In [1]: import numpy as np

In [2]: from numpy import linalg as LA

In [3]: np.set_printoptions(suppress=True, linewidth=140)

In [4]: rnd = lambda a: np.round(a, 3) + 0

In [5]: J = np.load("x.npy")

In [6]: J
Out[6]: 
array([[ 3,  1,  9,  4,  8,  0,  4,  5],
       [17, 11,  6, 14, 13, 13, 11, 18],
       [ 6, 19, 10, 15, 17, 15, 10,  7],
       [ 0,  0,  0,  0,  0,  0,  0,  0],
       [11, 12, 13, 21, 20, 12, 13, 15],
       [ 8,  2,  5,  7,  9,  5,  4,  9],
       [12, 10, 10, 11, 12,  8, 11, 14],
       [12, 10, 10, 11, 12,  8, 11, 14],
       [10, 12,  6, 13,  8, 11, 10, 15],
       [11, 11,  7,  8, 15, 13,  5, 10],
       [10,  3,  9, 12, 10, 13, 13, 12],
       [ 4,  8,  7, 13,  8, 12, 15,  3],
       [ 9,  9,  1,  7,  4,  8,  7,  9],
       [ 9,  9,  1,  7,  4,  8,  7,  9],
       [11, 10,  5, 12,  5, 16, 16, 12],
       [ 8,  9,  5, 10, 12,  6,  4, 13],
       [15,  8,  5, 11, 17,  8,  5, 16],
       [ 5, 16,  5,  9, 13, 12,  7,  1],
       [ 8,  9,  5, 10, 12,  6,  4, 13],
       [ 2,  1,  4,  5,  1,  8,  9,  3],
       [ 2,  1,  4,  5,  1,  8,  9,  3],
       [ 5,  8, 12, 12, 15,  4, 10,  5],
       [17, 11,  6, 14, 13, 13, 11, 18],
       [ 7,  6,  0,  4,  8,  3,  1,  7],
       [11, 10,  5, 12,  5, 16, 16, 12],
       [17,  9,  9, 16, 18, 16, 14, 19],
       [13, 16, 11,  9, 22, 11,  6, 13],
       [ 0,  0,  0,  0,  0,  0,  0,  0],
       [ 3,  9,  2,  1,  6,  8,  1,  1],
       [16, 15,  1, 11, 12, 11,  8, 16],
       [13, 11, 18, 19, 21, 14, 17, 21],
       [19, 24,  3, 12, 18, 19,  9, 17],
       [12, 13, 10, 18,  9, 19, 19, 18],
       [ 2,  7,  3,  8,  7,  4,  6,  0],
       [21, 18, 16, 16, 31, 16, 10, 22],
       [14, 11, 14, 16, 13, 16, 20, 17],
       [ 7,  9, 16, 17, 16, 12, 19,  8]])

In [7]: # rows 6 and 7 are equal

In [8]: rng = np.random.default_rng(8187)

In [9]: labels = rng.permutation(8)

In [10]: Y = J[:, labels] * rng.choice([-1, 1], 8)

In [11]: Y
Out[11]: 
array([[ -9,  -8,   1,   0,  -5,   3,  -4,  -4],
       [ -6, -13,  11, -13, -18,  17, -11, -14],
       [-10, -17,  19, -15,  -7,   6, -10, -15],
       [  0,   0,   0,   0,   0,   0,   0,   0],
       [-13, -20,  12, -12, -15,  11, -13, -21],
       [ -5,  -9,   2,  -5,  -9,   8,  -4,  -7],
       [-10, -12,  10,  -8, -14,  12, -11, -11],
       [-10, -12,  10,  -8, -14,  12, -11, -11],
       [ -6,  -8,  12, -11, -15,  10, -10, -13],
       [ -7, -15,  11, -13, -10,  11,  -5,  -8],
       [ -9, -10,   3, -13, -12,  10, -13, -12],
       [ -7,  -8,   8, -12,  -3,   4, -15, -13],
       [ -1,  -4,   9,  -8,  -9,   9,  -7,  -7],
       [ -1,  -4,   9,  -8,  -9,   9,  -7,  -7],
       [ -5,  -5,  10, -16, -12,  11, -16, -12],
       [ -5, -12,   9,  -6, -13,   8,  -4, -10],
       [ -5, -17,   8,  -8, -16,  15,  -5, -11],
       [ -5, -13,  16, -12,  -1,   5,  -7,  -9],
       [ -5, -12,   9,  -6, -13,   8,  -4, -10],
       [ -4,  -1,   1,  -8,  -3,   2,  -9,  -5],
       [ -4,  -1,   1,  -8,  -3,   2,  -9,  -5],
       [-12, -15,   8,  -4,  -5,   5, -10, -12],
       [ -6, -13,  11, -13, -18,  17, -11, -14],
       [  0,  -8,   6,  -3,  -7,   7,  -1,  -4],
       [ -5,  -5,  10, -16, -12,  11, -16, -12],
       [ -9, -18,   9, -16, -19,  17, -14, -16],
       [-11, -22,  16, -11, -13,  13,  -6,  -9],
       [  0,   0,   0,   0,   0,   0,   0,   0],
       [ -2,  -6,   9,  -8,  -1,   3,  -1,  -1],
       [ -1, -12,  15, -11, -16,  16,  -8, -11],
       [-18, -21,  11, -14, -21,  13, -17, -19],
       [ -3, -18,  24, -19, -17,  19,  -9, -12],
       [-10,  -9,  13, -19, -18,  12, -19, -18],
       [ -3,  -7,   7,  -4,   0,   2,  -6,  -8],
       [-16, -31,  18, -16, -22,  21, -10, -16],
       [-14, -13,  11, -16, -17,  14, -20, -16],
       [-16, -16,   9, -12,  -8,   7, -19, -17]])

In [12]: Uu, _, Vt = LA.svd(J.T @ Y)

In [13]: rnd(Uu @ Vt)
Out[13]: 
array([[ 0.,  0.,  0.,  0.,  0.,  1.,  0.,  0.],
       [ 0.,  0.,  1.,  0.,  0.,  0.,  0.,  0.],
       [-1.,  0.,  0.,  0.,  0.,  0.,  0.,  0.],
       [ 0.,  0.,  0.,  0.,  0.,  0.,  0., -1.],
       [ 0., -1.,  0.,  0.,  0.,  0.,  0.,  0.],
       [ 0.,  0.,  0., -1.,  0.,  0.,  0.,  0.],
       [ 0.,  0.,  0.,  0.,  0.,  0., -1.,  0.],
       [ 0.,  0.,  0.,  0., -1.,  0.,  0.,  0.]])

In [14]: rnd(LA.lstsq(J, Y)[0])
Out[14]: 
array([[ 0.,  0.,  0.,  0.,  0.,  1.,  0.,  0.],
       [ 0.,  0.,  1.,  0.,  0.,  0.,  0.,  0.],
       [-1.,  0.,  0.,  0.,  0.,  0.,  0.,  0.],
       [ 0.,  0.,  0.,  0.,  0.,  0.,  0., -1.],
       [ 0., -1.,  0.,  0.,  0.,  0.,  0.,  0.],
       [ 0.,  0.,  0., -1.,  0.,  0.,  0.,  0.],
       [ 0.,  0.,  0.,  0.,  0.,  0., -1.,  0.],
       [ 0.,  0.,  0.,  0., -1.,  0.,  0.,  0.]])

In [15]: A = np.loadtxt("arr.csv", delimiter=",")

In [16]: A
Out[16]: 
array([[ 18.224,   5.829,   4.623,  -0.25 , -14.446,  27.754, -18.391],
       [ 17.031,   7.27 ,   3.739,  -0.161, -12.59 ,  27.164, -17.192],
       [ 18.624,   4.144,   1.777,  -1.756, -12.509,  27.774, -16.634],
       [ 16.752,   6.949,   2.937,   0.116, -12.465,  26.333, -18.486],
       [ 17.86 ,   6.135,   2.097,  -0.795, -13.129,  26.91 , -16.559],
       [ 17.33 ,   6.067,   4.441,   0.03 , -12.009,  27.252, -15.979],
       [ 17.368,   6.499,   3.183,   0.181, -13.128,  27.455, -18.409],
       [ 16.259,   4.856,   2.872,   0.492, -13.245,  27.544, -17.89 ],
       [ 18.843,   6.106,   4.073,   0.049, -12.384,  26.517, -17.633],
       [ 17.032,   5.708,   3.043,  -0.053, -12.878,  26.751, -19.412],
       [ 19.191,   7.176,   4.05 ,   0.622, -13.18 ,  27.094, -20.221],
       [ 16.935,   5.167,   1.233,   1.281, -10.636,  27.881, -15.752],
       [ 16.602,   6.15 ,   1.62 ,   0.   , -12.484,  27.429, -18.91 ],
       [ 17.041,   6.108,   1.307,  -1.844, -12.692,  26.938, -16.624],
       [ 18.345,   5.787,   3.233,  -0.545, -11.806,  25.068, -19.279],
       [ 17.469,   6.326,   3.718,   0.522, -11.149,  26.701, -18.064],
       [ 15.738,   7.937,   3.619,   0.017, -11.597,  28.5  , -17.447],
       [ 17.725,   7.446,   3.401,   2.737, -12.012,  26.03 , -16.714],
       [ 16.919,   6.233,   3.503,  -1.295, -13.222,  26.572, -17.631],
       [ 17.602,   7.408,   3.091,   0.06 , -13.075,  27.033, -16.379],
       [ 16.172,   6.835,   3.19 ,  -0.832, -12.347,  27.027, -17.773],
       [ 16.213,   8.191,   2.727,   1.35 , -10.953,  26.273, -17.776],
       [ 18.522,   3.935,   2.308,   0.483, -12.81 ,  25.52 , -16.404],
       [ 17.718,   5.119,   3.047,  -3.632, -10.92 ,  26.267, -19.311],
       [ 17.86 ,   7.532,   2.657,  -0.699, -11.606,  28.494, -17.167],
       [ 18.282,   6.265,   2.042,  -1.282, -12.685,  26.197, -18.768],
       [ 20.088,   6.768,   0.781,   0.218, -10.893,  27.099, -16.735]])

In [17]: Y = A / np.sqrt((A ** 2).mean(axis=1, keepdims=True))

In [18]: LA.matrix_rank(A - A.mean(axis=1, keepdims=True))
Out[18]: np.int64(6)

In [19]: Y = np.c_[A[:, :2] @ np.array([[1, 0], [1, 1]]), np.array([-2, 0, 0, -1, 2, 1, 2, -2, 0, -2, 1, 1, -1, -2, 2, 0, -1, -1, 1, 1, -2, 0, -1, -2, -2, 1, 1])]

In [20]: rnd(Y)
Out[20]: 
array([[24.053,  5.829, -2.   ],
       [24.301,  7.27 ,  0.   ],
       [22.768,  4.144,  0.   ],
       [23.701,  6.949, -1.   ],
       [23.995,  6.135,  2.   ],
       [23.397,  6.067,  1.   ],
       [23.867,  6.499,  2.   ],
       [21.115,  4.856, -2.   ],
       [24.949,  6.106,  0.   ],
       [22.74 ,  5.708, -2.   ],
       [26.367,  7.176,  1.   ],
       [22.102,  5.167,  1.   ],
       [22.752,  6.15 , -1.   ],
       [23.149,  6.108, -2.   ],
       [24.132,  5.787,  2.   ],
       [23.795,  6.326,  0.   ],
       [23.675,  7.937, -1.   ],
       [25.171,  7.446, -1.   ],
       [23.152,  6.233,  1.   ],
       [25.01 ,  7.408,  1.   ],
       [23.007,  6.835, -2.   ],
       [24.404,  8.191,  0.   ],
       [22.457,  3.935, -1.   ],
       [22.837,  5.119, -2.   ],
       [25.392,  7.532, -2.   ],
       [24.547,  6.265,  1.   ],
       [26.856,  6.768,  1.   ]])

In [21]: rnd(LA.norm(Y - A @ LA.lstsq(A, Y)[0], axis=0))
Out[21]: array([0.   , 0.   , 6.325])

In [22]: rnd(LA.norm(LA.qr(A)[0].T @ Y, axis=0) ** 2 / ((Y ** 2).sum(axis=0) + 1e-12))
Out[22]: array([1.   , 1.   , 0.231])

In [23]: LA.matrix_rank(Y)
Out[23]: np.int64(3)

In [24]: Ac = A - A.mean(axis=0)

In [25]: V = LA.svd(Ac)[2][:1]

In [26]: Y = Ac - Ac @ V.T @ V

In [27]: rnd((Ac @ V.T).std(axis=0))
Out[27]: array([1.359])

In [28]: rnd(LA.norm(Y) / LA.norm(Ac))
Out[28]: np.float64(0.859)

In [29]: O, V = LA.qr(A[:, :5])[0], LA.qr(A[:, 5:])[0]

In [30]: sv = LA.svd(O.T @ V, compute_uv=False)

In [31]: rnd(np.degrees(np.arccos(sv.clip(0, 1))))
Out[31]: array([ 2.465, 70.79 ])

In [32]: vec = np.array([0, 0, 0, 2, 0, 0, 2])

In [33]: target = A @ vec

In [34]: rnd(LA.solve(A.T @ A, A.T @ target))
Out[34]: array([0., 0., 0., 2., 0., 0., 2.])

In [35]: target = target + 0.02 * rng.normal(size=27)

In [36]: rnd(target)
Out[36]: 
array([-37.297, -34.691, -36.739, -36.729, -34.729, -31.889, -36.463, -34.807, -35.142, -38.95 , -39.232, -28.931, -37.814, -36.927,
       -39.662, -35.063, -34.872, -27.931, -37.882, -32.606, -37.193, -32.863, -31.879, -45.882, -35.748, -40.108, -33.05 ])

In [37]: c, *_ = LA.lstsq(A, target)

In [38]: [round(float(LA.norm(LA.solve(A.T @ A + lam * np.eye(7), A.T @ target))), 2) for lam in (0, 1, 10, 100)]
Out[38]: [2.83, 2.77, 2.32, 1.2]

In [39]: rnd(A.T @ (target - A @ c))
Out[39]: array([0., 0., 0., 0., 0., 0., 0.])

In [40]: mat = np.load("block0.npy")

In [41]: rnd(mat)
Out[41]: 
array([[-1.363,  1.7  ,  1.937,  2.441,  0.911, -0.013, -1.121, -0.455, -0.958, -1.514,  0.346,  2.124, -0.637],
       [-0.568, -2.326,  1.187, -1.014, -1.298, -0.426, -1.338, -1.732, -0.898,  0.871, -0.629,  1.993,  2.059],
       [ 2.157, -1.639, -1.055,  0.677,  0.615, -1.13 , -1.799, -1.666, -1.223, -1.067, -0.334, -0.642, -2.294],
       [-0.795, -0.804, -0.19 ,  0.288,  1.803, -0.928,  1.714, -1.152, -1.456, -1.831,  1.309, -1.624,  2.324],
       [-2.612, -1.448, -0.924,  1.325, -1.061,  0.652, -1.755, -0.22 ,  2.291, -1.082,  0.322, -1.506, -0.017],
       [-0.681, -0.265, -0.143, -0.103,  0.126, -3.522, -0.525,  2.697, -0.036, -0.773, -1.916,  0.122,  0.429],
       [ 1.135,  0.379,  1.223,  1.79 , -0.924,  1.53 , -0.374,  0.334, -1.159, -0.04 , -2.72 , -2.143,  1.445],
       [ 1.817, -0.285,  0.081,  1.895, -2.502, -0.952, -0.014,  1.272, -0.191,  0.027,  2.879,  0.217,  0.928],
       [-0.908, -1.901,  1.798, -0.253,  1.366,  0.847, -0.836,  2.158, -1.597,  1.574,  1.335, -1.121, -1.121],
       [ 1.476, -1.718,  1.283,  1.721,  2.118, -0.216,  0.999, -0.071,  2.849,  0.71 , -0.496,  0.792,  0.477],
       [-1.476,  0.046, -1.624,  2.313, -0.152, -1.09 ,  1.208, -0.963, -1.057,  3.091, -0.527, -0.019, -0.536],
       [ 0.681,  1.008, -2.192,  0.228,  2.053,  0.658, -2.687,  0.691, -0.081,  1.028,  0.51 ,  0.488,  2.181],
       [-0.114, -1.84 , -1.997,  0.694, -0.108,  2.054,  1.381,  1.605, -1.113, -1.448, -0.794,  2.103, -0.164]])

In [42]: Uu, sv, Vt = LA.svd(mat, full_matrices=False)

In [43]: np.allclose(Uu * sv @ Vt, mat)
Out[43]: True

In [44]: rnd(np.sqrt((sv ** 2).sum())), rnd(LA.norm(mat))
Out[44]: (np.float64(18.028), np.float64(18.028))

In [45]: Uu.shape, sv.shape, Vt.shape
Out[45]: ((13, 13), (13,), (13, 13))

In [46]: rnd(sv)
Out[46]: array([5., 5., 5., 5., 5., 5., 5., 5., 5., 5., 5., 5., 5.])
